$ python3 -q
>>> import numpy as np
>>> from numpy import linalg as LA
>>> np.set_printoptions(precision=2, suppress=True, linewidth=100)
>>> rnd = lambda a: np.round(a, 2) + 0
>>> f = np.array([1, 2, 2])
>>> F = f[np.abs(np.subtract.outer(np.arange(3), np.arange(3)))]
>>> F
array([[1, 2, 2],
       [2, 1, 2],
       [2, 2, 1]])
>>> rng = np.random.default_rng(2424)
>>> B = F + rng.integers(-2, 3, (3, 1)) @ rng.integers(-2, 3, (1, 3))
>>> B
array([[-1,  2,  2],
       [ 2,  1,  2],
       [ 4,  2,  1]])
>>> LA.matrix_rank(B - F, tol=1e-8)
np.int64(1)
>>> rnd(LA.svd(B - F, compute_uv=False))
array([2.83, 0.  , 0.  ])
>>> B = F[0, 0] * F[1:] - np.outer(F[1:, 0], F[0])
>>> B
array([[ 0, -3, -2],
       [ 0, -2, -3]])
>>> np.flatnonzero(~B.round(6).any(axis=1))
array([], dtype=int64)
>>> LA.matrix_rank(B), LA.matrix_rank(F)
(np.int64(2), np.int64(3))
>>> U, sigma, Vh = LA.svd(F, full_matrices=False)
>>> U.shape, sigma.shape, Vh.shape
((3, 3), (3,), (3, 3))
>>> rnd(sigma)
array([5., 1., 1.])
>>> rnd(sigma / sigma[0])
array([1. , 0.2, 0.2])
>>> rnd(Vh @ Vh.T)
array([[1., 0., 0.],
       [0., 1., 0.],
       [0., 0., 1.]])
>>> rnd(U.T @ U)
array([[1., 0., 0.],
       [0., 1., 0.],
       [0., 0., 1.]])
>>> ev, V = LA.eigh(F)
>>> rnd(ev.sum()), np.trace(F)
(np.float64(3.0), np.int64(3))
>>> rnd(V.T @ V)
array([[1., 0., 0.],
       [0., 1., 0.],
       [0., 0., 1.]])
>>> (ev > 1e-8).sum(), (ev < -1e-8).sum()
(np.int64(1), np.int64(2))
>>> rnd(LA.eigvalsh(F @ F))
array([ 1.,  1., 25.])
>>> rnd(LA.eigvalsh(F + 5 * np.eye(3)))
array([ 4.,  4., 10.])
>>> rnd(LA.svd(F, compute_uv=False))
array([5., 1., 1.])
>>> np.abs(V[:, -1]).round(6).argmax()
np.int64(0)
>>> rnd(V @ np.diag(ev) @ V.T)
array([[1., 2., 2.],
       [2., 1., 2.],
       [2., 2., 1.]])
>>> O = F.astype(float).copy()
>>> for j in range(3):
...     O[:, j] -= O[:, :j] @ (O[:, :j].T @ O[:, j])
...     O[:, j] /= LA.norm(O[:, j])
... 
>>> rnd(O.T @ F)
array([[3.  , 2.67, 2.67],
       [0.  , 1.37, 0.65],
       [0.  , 0.  , 1.21]])
>>> rnd(O)
array([[ 0.33,  0.81,  0.49],
       [ 0.67, -0.57,  0.49],
       [ 0.67,  0.16, -0.73]])
>>> rnd(O.T @ O)
array([[1., 0., 0.],
       [0., 1., 0.],
       [0., 0., 1.]])
>>> A = np.load("w.npy")
>>> A
array([[ -8.38,  -0.12],
       [-15.81,  -0.03]])
>>> U, sigma, Vh = LA.svd(A)
>>> np.argmax(sigma[:-1] / (sigma[1:] + 1e-6)) + 1
np.int64(1)
>>> B = U[:, :1] @ np.diag(sigma[:1]) @ Vh[:1]
>>> rnd(LA.norm(A - B) / LA.norm(A))
np.float64(0.01)
>>> LA.matrix_rank(B)
np.int64(1)
>>> rnd(LA.norm(A - B, 2)), rnd(sigma[1])
(np.float64(0.09), np.float64(0.09))
>>> LA.matrix_rank(A, rtol=0.05)
np.int64(1)
>>> W2 = np.array([[-1.6, 1.1, -0.2], [-0.5, -0.6, 0.6]])
>>> K = np.array([[2, 1],
...     [6, 3],
...     [7, 0],
...     [3, 9],
...     [2, 7],
...     [4, 8],
...     [7, 9],
...     [7, 9],
...     [2, 3],
...     [2, 0],
...     [9, 3],
...     [4, 7],
...     [3, 1]]) @ W2 + 0.3 * rng.normal(size=(13, 3))
>>> rnd(K)
array([[ -3.38,   1.24,   0.58],
       [-11.17,   4.7 ,   0.38],
       [-11.25,   7.81,  -1.19],
       [ -9.49,  -2.02,   4.93],
       [ -6.61,  -2.06,   4.03],
       [-10.  ,  -0.4 ,   4.55],
       [-15.75,   2.79,   3.88],
       [-15.48,   2.57,   3.96],
       [ -4.55,  -0.29,   1.11],
       [ -3.15,   2.81,  -0.19],
       [-16.43,   8.16,  -0.37],
       [ -9.65,  -0.23,   3.71],
       [ -5.37,   2.86,  -0.26]])
>>> U, sigma, Vh = LA.svd(K)
>>> rnd(sigma)
array([39.29, 12.69,  1.09])
>>> np.argmax(sigma[:-1] / (sigma[1:] + 1e-6)) + 1
np.int64(2)
>>> B = U[:, :2] @ np.diag(sigma[:2]) @ Vh[:2]
>>> rnd(LA.norm(K - B, 2)), rnd(sigma[2])
(np.float64(1.09), np.float64(1.09))
>>> Xs = (K - K.mean(axis=0)) / K.std(axis=0)
>>> np.argwhere(np.abs(Xs) > 2)
array([], shape=(0, 2), dtype=int64)
>>> Xs.std(axis=0)
array([1., 1., 1.])
>>> coef = LA.lstsq(np.delete(Xs, 1, axis=1), Xs[:, 1])[0]
>>> rnd(1 - np.var(Xs[:, 1] - np.delete(Xs, 1, axis=1) @ coef))
np.float64(0.97)
>>> np.abs(coef).argmax()
np.int64(1)
>>> rnd(coef)
array([-0.68, -0.9 ])
>>> LA.cond(K) > 100
np.False_
>>> round(np.log10(LA.cond(K)))
2
>>> rnd(np.abs(LA.svd(K)[2][-1]))
array([0.29, 0.57, 0.77])
>>> np.argsort(-LA.norm(K, axis=0).round(6), kind="stable")[:3]
array([0, 1, 2])
>>> LA.matrix_rank(K, rtol=0.1)
np.int64(2)
>>> O, R = LA.qr(K)
>>> rnd(R)
array([[ 37.51,  -9.23,  -7.12],
       [  0.  , -10.25,   7.52],
       [  0.  ,   0.  ,  -1.41]])
>>> rnd(abs(R[0, 0])), rnd(LA.norm(K[:, 0]))
(np.float64(37.51), np.float64(37.51))
>>> rnd(np.trace(O @ O.T))
np.float64(3.0)
>>> W = np.array([[1, 1, 3, 1, 2], [0, 1, -2, 2, 1], [-3, -2, -3, -2, 2]])
>>> coef = np.array([1, -3, -3, -4, -5])
>>> act = np.maximum(R @ W + coef, 0)
>>> rnd((act > 0).mean(axis=0))
array([0.67, 0.33, 0.67, 0.33, 0.33])
>>> W2 = np.array([[-2, 0, 1], [2, 1, 3], [1, -3, 3], [-2, 3, -2], [3, 1, 2]])
>>> W @ W2
array([[  7,  -3,  15],
       [ -1,  14,  -5],
       [  9,   3, -10]])
>>> (act @ W2).round(6).argmax(axis=1)
array([2, 0, 2])
>>> E = np.load("block3.npy")
>>> rnd(E)
array([[  9.58,  -0.53,  -2.53,   8.23],
       [  6.08,   0.64,  -1.36,   5.51],
       [  5.11,   0.96,  -1.04,   4.75],
       [ 11.36,  -1.12,  -3.12,   9.61],
       [ -7.39,   5.13,   3.13,  -4.97],
       [ -2.24,   3.41,   1.41,  -0.97],
       [ -9.47,   5.82,   3.82,  -6.59],
       [  2.28,   1.91,  -0.09,   2.55],
       [  4.36,   1.21,  -0.79,   4.17],
       [ 16.23,  -2.74,  -4.74,  13.4 ],
       [  4.13,   1.29,  -0.71,   3.99],
       [ 17.16,  -3.05,  -5.05,  14.12],
       [  0.3 ,   2.57,   0.57,   1.01],
       [-11.55,   6.52,   4.52,  -8.21],
       [-14.23,   7.41,   5.41, -10.29],
       [-13.94,   7.31,   5.31, -10.07],
       [-13.76,   7.25,   5.25,  -9.93],
       [-15.22,   7.74,   5.74, -11.06],
       [ -6.07,   4.69,   2.69,  -3.95],
       [  4.75,   1.08,  -0.92,   4.47],
       [ 11.04,  -1.01,  -3.01,   9.36]])
>>> LA.cond(E) > 100
np.True_
>>> [round(float(x), 2) for x in LA.svd(E, compute_uv=False)[:3]]
[62.93, 12.97, 0.0]
>>> rnd(LA.norm(E, 2) / LA.norm(E))
np.float64(0.98)
>>> np.argsort(-LA.norm(E, axis=0).round(6), kind="stable")[:3]
array([0, 3, 1])
>>> J = np.array([[0, 0, 1, 0, 0],
...     [0, 0, 0, 1, 1],
...     [1, 0, 0, 1, 0],
...     [0, 1, 1, 0, 1],
...     [0, 1, 0, 1, 0]])
>>> J
array([[0, 0, 1, 0, 0],
       [0, 0, 0, 1, 1],
       [1, 0, 0, 1, 0],
       [0, 1, 1, 0, 1],
       [0, 1, 0, 1, 0]])
>>> J.sum(axis=0)
array([1, 2, 2, 3, 2])
>>> np.argwhere(np.triu(J))
array([[0, 2],
       [1, 3],
       [1, 4],
       [2, 3],
       [3, 4]])
>>> J @ J
array([[1, 0, 0, 1, 0],
       [0, 2, 1, 1, 1],
       [0, 1, 2, 0, 1],
       [1, 1, 0, 3, 1],
       [0, 1, 1, 1, 2]])
>>> L = np.diag(J.sum(axis=1)) - J
>>> L
array([[ 1,  0, -1,  0,  0],
       [ 0,  2,  0, -1, -1],
       [-1,  0,  2, -1,  0],
       [ 0, -1, -1,  3, -1],
       [ 0, -1,  0, -1,  2]])
>>> round(LA.det(L[1:, 1:]))
3
>>> LA.matrix_rank(L)
np.int64(4)
>>> f = np.array([0, 1, -1])
>>> v = np.array([1, 5, 4, 5, 5])
>>> data = np.outer(f, v)
>>> data
array([[ 0,  0,  0,  0,  0],
       [ 1,  5,  4,  5,  5],
       [-1, -5, -4, -5, -5]])
>>> gram = data.T @ data
>>> np.allclose(gram, gram.T)
True
>>> np.diag(gram)
array([ 2, 50, 32, 50, 50])
>>> LA.matrix_rank(gram)
np.int64(1)
>>> M = np.loadtxt("dump.csv", delimiter=",")
>>> M
array([[ 0.,  0.,  0.],
       [ 0.,  0.,  0.],
       [-3.,  2.,  0.]])
>>> rnd(LA.eigvals(M).sum().real)
np.float64(0.0)
>>> rnd(LA.det(2 * M)), rnd(LA.det(M))
(np.float64(0.0), np.float64(0.0))
>>> np.poly(M)
array([1., 0., 0., 0.])
>>> np.allclose(M[:-1].T @ LA.lstsq(M[:-1].T, M[-1])[0], M[-1])
False
>>> rnd(M @ LA.pinv(M) @ M)
array([[ 0.,  0.,  0.],
       [ 0.,  0.,  0.],
       [-3.,  2.,  0.]])
>>> np.unique(M.round(6), axis=0).shape
(2, 3)
>>> LA.lstsq(M[:-1].T, M[-1])[2]
np.int32(0)
>>> blk = np.stack([M, 5 * M, M[::-1]])
>>> rnd(LA.det(blk))
array([0., 0., 0.])
>>> rnd(LA.norm(blk, axis=(1, 2)))
array([ 3.61, 18.03,  3.61])
>>> blk.sum(axis=0)
array([[ -3.,   2.,   0.],
       [  0.,   0.,   0.],
       [-18.,  12.,   0.]])
>>> (blk @ M.T).shape
(3, 3, 3)
>>> LA.matrix_rank(blk.reshape(3, -1))
np.int64(2)
>>> np.einsum("bij,cij->bc", blk, blk)
array([[ 13.,  65.,   0.],
       [ 65., 325.,   0.],
       [  0.,   0.,  13.]])
>>> m1 = np.array([[7, 17, 10], [-1, -3, -6], [8, 19, 8], [-1, -1, 10]])
>>> theta = np.radians(72)
>>> R = np.eye(3)
>>> R[2, 2] = R[1, 1] = np.cos(theta)
>>> R[2, 1], R[1, 2] = -np.sin(theta), np.sin(theta)
>>> rnd(R)
array([[ 1.  ,  0.  ,  0.  ],
       [ 0.  ,  0.31,  0.95],
       [ 0.  , -0.95,  0.31]])
>>> B = m1 @ R.T
>>> rnd(LA.det(R)), rnd(np.trace(R))
(np.float64(1.0), np.float64(1.62))
>>> rnd(np.abs(B - m1).max(axis=0))
array([ 0. , 10.2, 23.6])
>>> B = m1 / np.sqrt((m1 ** 2).mean(axis=1, keepdims=True))
>>> LA.matrix_rank(B) == LA.matrix_rank(m1)
np.True_
>>> rnd(B[2])
array([0.63, 1.49, 0.63])
>>> rnd(LA.norm(B, axis=1))
array([1.73, 1.73, 1.73, 1.73])
>>> rnd(m1 - m1.mean(axis=1, keepdims=True))
array([[-4.33,  5.67, -1.33],
       [ 2.33,  0.33, -2.67],
       [-3.67,  7.33, -3.67],
       [-3.67, -3.67,  7.33]])
>>> LA.matrix_rank(m1 - m1.mean(axis=1, keepdims=True))
np.int64(2)
>>> B = np.array([[1, 1, 0], [-1, 2, -3]])
>>> W2 = np.kron(B, m1)
>>> LA.matrix_rank(W2)
np.int64(4)
